$ ipython --no-banner

In [1]: import numpy as np

In [2]: from numpy import linalg as LA

In [3]: np.set_printoptions(suppress=True, linewidth=100)

In [4]: def tidy(a):
   ...:     return np.round(a, 1) + 0
   ...: 

In [5]: B = np.array([[1, 3, 2, 2], [1, 3, 2, 2], [1, 2, 1, 2], [3, 0, 1, 3], [0, 1, 0, 0]])

In [6]: A = B.T @ B

In [7]: A
Out[7]: 
array([[12,  8,  8, 15],
       [ 8, 23, 14, 16],
       [ 8, 14, 10, 13],
       [15, 16, 13, 21]])

In [8]: x0 = np.array([3, 8, 2, 7])

In [9]: y = A @ x0

In [10]: y
Out[10]: array([221, 348, 247, 346])

In [11]: tidy(LA.solve(A, -3 * y))
Out[11]: array([ -9., -24.,  -6., -21.])

In [12]: tidy(LA.solve(A, y + A[:, 1]))
Out[12]: array([3., 9., 2., 7.])

In [13]: tidy(LA.solve(A.T, A[3]))
Out[13]: array([0., 0., 0., 1.])

In [14]: low = LA.cholesky(A)

In [15]: LA.eigvalsh(A).min() > 0
Out[15]: np.True_

In [16]: tidy(low)
Out[16]: 
array([[3.5, 0. , 0. , 0. ],
       [2.3, 4.2, 0. , 0. ],
       [2.3, 2.1, 0.6, 0. ],
       [4.3, 1.4, 0.1, 0.5]])

In [17]: tidy(A / np.sqrt(np.outer(np.diag(A), np.diag(A))))
Out[17]: 
array([[1. , 0.5, 0.7, 0.9],
       [0.5, 1. , 0.9, 0.7],
       [0.7, 0.9, 1. , 0.9],
       [0.9, 0.7, 0.9, 1. ]])

In [18]: J = np.load("arr.npy")

In [19]: J
Out[19]: 
array([[ 3,  4,  5,  6,  7],
       [ 8,  9, 10, 11, 12],
       [13, 14, 15, 16, 17]])

In [20]: # null space of dimension 3

In [21]: np.diff(J, axis=0)
Out[21]: 
array([[5, 5, 5, 5, 5],
       [5, 5, 5, 5, 5]])

In [22]: J[:, 5]
Traceback (most recent call last):
  Cell In[22], line 1
    J[:, 5]
IndexError: index 5 is out of bounds for axis 1 with size 5


In [23]: J.sum(axis=0)
Out[23]: array([24, 27, 30, 33, 36])

In [24]: np.unravel_index(np.abs(J).argmax(), J.shape)
Out[24]: (np.int64(2), np.int64(4))

In [25]: J.shape
Out[25]: (3, 5)

In [26]: LA.matrix_rank(J)
Out[26]: np.int64(2)
